$ ipython --no-banner

In [1]: import numpy as np

In [2]: np.set_printoptions(suppress=True, linewidth=160)

In [3]: def tidy(a):
   ...:     return np.round(a, 4) + 0
   ...: 

In [4]: A = np.loadtxt("arr.csv", delimiter=",")

In [5]: A
Out[5]: 
array([[1.   , 0.7  , 0.49 , 0.343],
       [0.7  , 1.   , 0.7  , 0.49 ],
       [0.49 , 0.7  , 1.   , 0.7  ],
       [0.343, 0.49 , 0.7  , 1.   ]])

In [6]: # symmetric, so the eigenvalues are real

In [7]: x0 = np.ones(4)

In [8]: for _ in range(7):
   ...:     x0 = A @ x0
   ...:     x0 /= np.linalg.norm(x0)
   ...:     print(round(x0 @ A @ x0, 4))
   ...: 
2.7246
2.7248
2.7248
2.7248
2.7248
2.7248
2.7248

In [9]: tidy(np.linalg.eigvalsh(A)[-1])
Out[9]: np.float64(2.7248)

In [10]: tidy(x0)
Out[10]: array([0.4614, 0.5358, 0.5358, 0.4614])

In [11]: tidy(np.sort(np.abs(np.linalg.eigvals(A))))
Out[11]: array([0.2029, 0.3182, 0.7541, 2.7248])

In [12]: np.allclose(A, A.T)
Out[12]: True

In [13]: L = np.linalg.cholesky(A)

In [14]: tidy(L)
Out[14]: 
array([[1.    , 0.    , 0.    , 0.    ],
       [0.7   , 0.7141, 0.    , 0.    ],
       [0.49  , 0.4999, 0.7141, 0.    ],
       [0.343 , 0.3499, 0.4999, 0.7141]])

In [15]: tidy(np.diag(L) ** 2)
Out[15]: array([1.  , 0.51, 0.51, 0.51])

In [16]: tidy(L @ L.T)
Out[16]: 
array([[1.   , 0.7  , 0.49 , 0.343],
       [0.7  , 1.   , 0.7  , 0.49 ],
       [0.49 , 0.7  , 1.   , 0.7  ],
       [0.343, 0.49 , 0.7  , 1.   ]])

In [17]: rng = np.random.default_rng(558429)

In [18]: idx = rng.permutation(4)

In [19]: idx
Out[19]: array([1, 0, 3, 2])

In [20]: B = L[idx][:, idx]

In [21]: tidy(np.trace(B))
Out[21]: np.float64(3.1424)

In [22]: tidy(np.sort(np.abs(np.linalg.eigvals(B))))
Out[22]: array([0.7141, 0.7141, 0.7141, 1.    ])

In [23]: np.allclose(B, L)
Out[23]: False

In [24]: mat = np.load("a.npy")

In [25]: mat
Out[25]: 
array([[  1,  -3,  -2],
       [  2,  12,   3],
       [  3,   1, -29]])

In [26]: np.allclose(mat @ mat.T, mat.T @ mat)
Out[26]: False

In [27]: tidy(np.linalg.det(mat))
Out[27]: np.float64(-484.0)

In [28]: (mat + mat.T) / 2
Out[28]: 
array([[  1. ,  -0.5,   0.5],
       [ -0.5,  12. ,   2. ],
       [  0.5,   2. , -29. ]])

In [29]: mat @ mat
Out[29]: 
array([[-11, -41,  47],
       [ 35, 141, -55],
       [-82, -26, 838]])

In [30]: np.trace(mat)
Out[30]: np.int64(-16)
